>>> import numpy as np
>>> np.set_printoptions(precision=2, suppress=True, linewidth=200)
>>> def rnd(a):
...     return np.round(a, 2) + 0
... 
>>> F = np.loadtxt("arr.csv", delimiter=",")
>>> F
array([[4., 0., 0., 0., 0.],
       [0., 4., 3., 0., 3.],
       [0., 3., 4., 0., 3.],
       [0., 0., 0., 4., 0.],
       [0., 3., 3., 0., 4.]])
>>> Y = np.linalg.inv(F)
>>> rnd(Y)
array([[ 0.25,  0.  ,  0.  ,  0.  ,  0.  ],
       [ 0.  ,  0.7 , -0.3 ,  0.  , -0.3 ],
       [ 0.  , -0.3 ,  0.7 ,  0.  , -0.3 ],
       [ 0.  ,  0.  ,  0.  ,  0.25,  0.  ],
       [ 0.  , -0.3 , -0.3 ,  0.  ,  0.7 ]])
>>> rnd(np.linalg.cond(F))
np.float64(10.0)
>>> rnd(np.linalg.inv(Y))
array([[4., 0., 0., 0., 0.],
       [0., 4., 3., 0., 3.],
       [0., 3., 4., 0., 3.],
       [0., 0., 0., 4., 0.],
       [0., 3., 3., 0., 4.]])
>>> rnd(np.linalg.det(F) * Y)
array([[ 40.,   0.,   0.,   0.,   0.],
       [  0., 112., -48.,   0., -48.],
       [  0., -48., 112.,   0., -48.],
       [  0.,   0.,   0.,  40.,   0.],
       [  0., -48., -48.,   0., 112.]])
>>> print(rnd(np.linalg.slogdet(F)[0]))
1.0
>>> x = np.ones(5)
>>> for _ in range(5):
...     x = Y @ x
...     x /= np.linalg.norm(x)
...     print(round(x @ Y @ x, 2))
... 
0.22
0.24
0.25
0.25
0.25
>>> rnd(np.linalg.eigvalsh(Y)[-1])
np.float64(1.0)
>>> rng = np.random.default_rng(76060)
>>> Y = F + rng.integers(-2, 3, (5, 3)) @ rng.integers(-2, 3, (3, 5))
>>> Y
array([[ 7.,  2.,  6., -7., -3.],
       [ 0.,  0., -5.,  2.,  1.],
       [ 2.,  1.,  4.,  3.,  4.],
       [ 3., -2., -2., -1., -5.],
       [-4.,  1., -5.,  6.,  6.]])
>>> np.linalg.matrix_rank(Y - F, tol=1e-8)
np.int64(3)
>>> x = np.array([3, 9, 6, 5, 0])
>>> h = np.maximum(Y @ x, 0)
>>> Y.T @ h
array([ 388.,  134.,  456., -118.,   96.])
>>> rnd(np.tanh(Y @ x))
array([ 1., -1.,  1., -1., -1.])
>>> Y * (h > 1e-9)[:, None]
array([[ 7.,  2.,  6., -7., -3.],
       [ 0.,  0., -0.,  0.,  0.],
       [ 2.,  1.,  4.,  3.,  4.],
       [ 0., -0., -0., -0., -0.],
       [-0.,  0., -0.,  0.,  0.]])
>>> h
array([40.,  0., 54.,  0.,  0.])
>>> np.maximum(Y @ (3 * x), 0)
array([120.,   0., 162.,   0.,   0.])
>>> np.maximum(Y @ x, 0) - np.maximum(-Y @ x, 0)
array([ 40., -20.,  54., -26.,  -3.])
>>> Y = np.array([[2, 0, 2, 1, 2, 3, 3],
...     [0, 2, 0, 1, 2, 3, 3],
...     [1, 3, 0, 0, 1, 1, 2],
...     [0, 0, 3, 1, 3, 3, 2],
...     [1, 3, 0, 0, 2, 1, 1],
...     [3, 2, 0, 0, 2, 0, 1],
...     [3, 2, 2, 3, 1, 1, 3]])
>>> Y[-1] = Y[0]
>>> W0 = Y + 0.3 * np.eye(7)
>>> W0
array([[2.3, 0. , 2. , 1. , 2. , 3. , 3. ],
       [0. , 2.3, 0. , 1. , 2. , 3. , 3. ],
       [1. , 3. , 0.3, 0. , 1. , 1. , 2. ],
       [0. , 0. , 3. , 1.3, 3. , 3. , 2. ],
       [1. , 3. , 0. , 0. , 2.3, 1. , 1. ],
       [3. , 2. , 0. , 0. , 2. , 0.3, 1. ],
       [2. , 0. , 2. , 1. , 2. , 3. , 3.3]])
>>> x = np.array([2, 1, 0, 2, -1, -2, 0])
>>> rhs = W0 @ x
>>> rnd(rhs)
array([-1.4, -3.7,  2. , -6.4,  0.7,  5.4, -2. ])
>>> rnd(np.linalg.solve(W0.T, W0[5]))
array([0., 0., 0., 0., 0., 1., 0.])
>>> print(rnd(np.linalg.solve(W0, -2 * rhs)))
[-4. -2.  0. -4.  2.  4.  0.]
>>> rnd(np.linalg.solve(W0, rhs))
array([ 2.,  1.,  0.,  2., -1., -2.,  0.])
>>> evals, evecs = np.linalg.eigh(F)
>>> np.unique(evals.round(6) + 0, return_counts=True)[1]
array([2, 2, 1])
>>> rnd(evecs @ np.diag(evals) @ evecs.T)
array([[4., 0., 0., 0., 0.],
       [0., 4., 3., 0., 3.],
       [0., 3., 4., 0., 3.],
       [0., 0., 0., 4., 0.],
       [0., 3., 3., 0., 4.]])
>>> rnd(evecs.T @ evecs)
array([[1., 0., 0., 0., 0.],
       [0., 1., 0., 0., 0.],
       [0., 0., 1., 0., 0.],
       [0., 0., 0., 1., 0.],
       [0., 0., 0., 0., 1.]])
>>> rnd(evals)
array([ 1.,  1.,  4.,  4., 10.])
>>> np.unravel_index(np.abs(W0).argmax(), W0.shape)
(np.int64(6), np.int64(6))
>>> rnd(np.linalg.norm(W0))
np.float64(13.33)
>>> rnd(np.diff(W0, axis=0))
array([[-2.3,  2.3, -2. ,  0. ,  0. ,  0. ,  0. ],
       [ 1. ,  0.7,  0.3, -1. , -1. , -2. , -1. ],
       [-1. , -3. ,  2.7,  1.3,  2. ,  2. ,  0. ],
       [ 1. ,  3. , -3. , -1.3, -0.7, -2. , -1. ],
       [ 2. , -1. ,  0. ,  0. , -0.3, -0.7,  0. ],
       [-1. , -2. ,  2. ,  1. ,  0. ,  2.7,  2.3]])
>>> f, r1 = W0[4], W0[1]
>>> f @ r1
np.float64(17.5)
>>> f @ f
np.float64(17.29)
>>> p = (f @ r1) / (f @ f) * f
>>> rnd(p)
array([1.01, 3.04, 0.  , 0.  , 2.33, 1.01, 1.01])
>>> rnd(np.linalg.norm(f + r1) ** 2 + np.linalg.norm(f - r1) ** 2)
np.float64(91.16)
>>> rnd((r1 - p) @ f)
np.float64(0.0)
>>> feats = np.load("x.npy")
>>> print(feats)
[[ 1  3 -3 -3 -1]
 [ 3  1  2  2 -1]
 [ 2  3  3 -2  1]
 [ 2 -1  2 -3  3]
 [ 3  1  2  2 -1]]
>>> U, sig, Vt = np.linalg.svd(feats)
>>> rnd(sig)
array([7.2 , 6.15, 5.17, 2.14, 0.  ])
>>> Y = U[:, :4] @ np.diag(sig[:4]) @ Vt[:4]
>>> print(rnd(np.abs(feats - Y).max()))
0.0
>>> z = rng.permutation(5)
>>> z
array([4, 1, 2, 0, 3])
>>> Y = feats[z][:, z]
>>> rnd(np.linalg.det(Y)), rnd(np.linalg.det(feats[z]))
(np.float64(0.0), np.float64(0.0))
>>> np.trace(Y)
np.int64(1)
>>> print(rnd(np.sort(np.abs(np.linalg.eigvals(Y)))))
[0.   2.92 2.92 4.05 4.05]
>>> print(np.allclose(Y, feats))
False
>>> print(Y)
[[-1  1  2  3  2]
 [-1  1  2  3  2]
 [ 1  3  3  2 -2]
 [-1  3 -3  1 -3]
 [ 3 -1  2  2 -3]]
>>> np.diag(Y)
array([-1,  1,  3,  1, -3])
>>> np.allclose(feats, feats.T)
False
>>> (feats + feats.T) / 2
array([[ 1. ,  3. , -0.5, -0.5,  1. ],
       [ 3. ,  1. ,  2.5,  0.5,  0. ],
       [-0.5,  2.5,  3. ,  0. ,  1.5],
       [-0.5,  0.5,  0. , -3. ,  2.5],
       [ 1. ,  0. ,  1.5,  2.5, -1. ]])
>>> np.linalg.matrix_power(feats, 2)
array([[ -5,  -1, -14,  16, -15],
       [ 11,  13,   1, -19,   5],
       [ 16,  21,   7,   2,  -9],
       [  6,  17,  -2,   3, -11],
       [ 11,  13,   1, -19,   5]])
>>> np.trace(feats)
np.int64(1)
>>> print(np.allclose(feats @ feats.T, feats.T @ feats))
False
>>> m1 = np.loadtxt("run9.csv", delimiter=",")
>>> m1
array([[ 4.,  2.,  2.,  4., -2.],
       [ 1., -1., -1.,  1., -5.],
       [ 0., -2., -2.,  0., -6.],
       [ 1., -1., -1.,  1., -5.],
       [ 5.,  3.,  3.,  5., -1.],
       [-1., -3., -3., -1., -7.]])
>>> U, sig, Vt = np.linalg.svd(m1)
>>> evecs = Vt[:(sig > 1e-8).sum()]
>>> x = m1[1] + -1 * m1[2] + rng.integers(2) * np.eye(5)[0]
>>> x
array([2., 1., 1., 1., 1.])
>>> rnd(np.linalg.norm(x - evecs.T @ evecs @ x))
np.float64(0.8)
>>> np.allclose(evecs.T @ evecs @ x, x)
False
>>> T = np.stack([m1, 4 * m1, m1[::-1]])
>>> (T @ m1.T).shape
(3, 6, 6)
>>> mat = np.load("data.npy")
>>> mat
array([[ 79., -72.,  72.,  72., -45.,  72.,  45.],
       [-72.,  62., -64., -64.,  40., -64., -40.],
       [ 72., -64.,  62.,  64., -40.,  64.,  40.],
       [ 72., -64.,  64.,  62., -40.,  64.,  40.],
       [-45.,  40., -40., -40.,  23., -40., -25.],
       [ 72., -64.,  64.,  64., -40.,  62.,  40.],
       [ 45., -40.,  40.,  40., -25.,  40.,  23.]])
>>> # symmetric
>>> U, sig, Vt = np.linalg.svd(mat)
>>> print(np.argmax(sig[:-1] / (sig[1:] + 1e-6)) + 1)
1
>>> rnd(sig)
array([385.,   2.,   2.,   2.,   2.,   2.,   2.])
>>> Y = U[:, :1] @ np.diag(sig[:1]) @ Vt[:1]
>>> np.linalg.matrix_rank(mat, rtol=0.05)
np.int64(1)
>>> np.linalg.matrix_rank(Y)
np.int64(1)
>>> rnd(np.linalg.norm(mat - Y) / np.linalg.norm(mat))
np.float64(0.01)
>>> rnd(np.abs(mat - Y).max())
np.float64(1.87)
>>> z = rng.permutation(7)
>>> print(z)
[6 4 5 3 0 1 2]
>>> Y = mat[z][:, z]
>>> print(rnd(np.linalg.det(Y)), rnd(np.linalg.det(mat[z])))
24640.0 -24640.0
>>> np.trace(Y)
np.float64(373.0)
>>> rnd(np.sort(np.abs(np.linalg.eigvals(Y))))
array([  2.,   2.,   2.,   2.,   2.,   2., 385.])
>>> np.allclose(Y, mat)
False
>>> np.diag(Y)
array([23., 23., 62., 62., 79., 62., 62.])
>>> Y
array([[ 23., -25.,  40.,  40.,  45., -40.,  40.],
       [-25.,  23., -40., -40., -45.,  40., -40.],
       [ 40., -40.,  62.,  64.,  72., -64.,  64.],
       [ 40., -40.,  64.,  62.,  72., -64.,  64.],
       [ 45., -45.,  72.,  72.,  79., -72.,  72.],
       [-40.,  40., -64., -64., -72.,  62., -64.],
       [ 40., -40.,  64.,  64.,  72., -64.,  62.]])
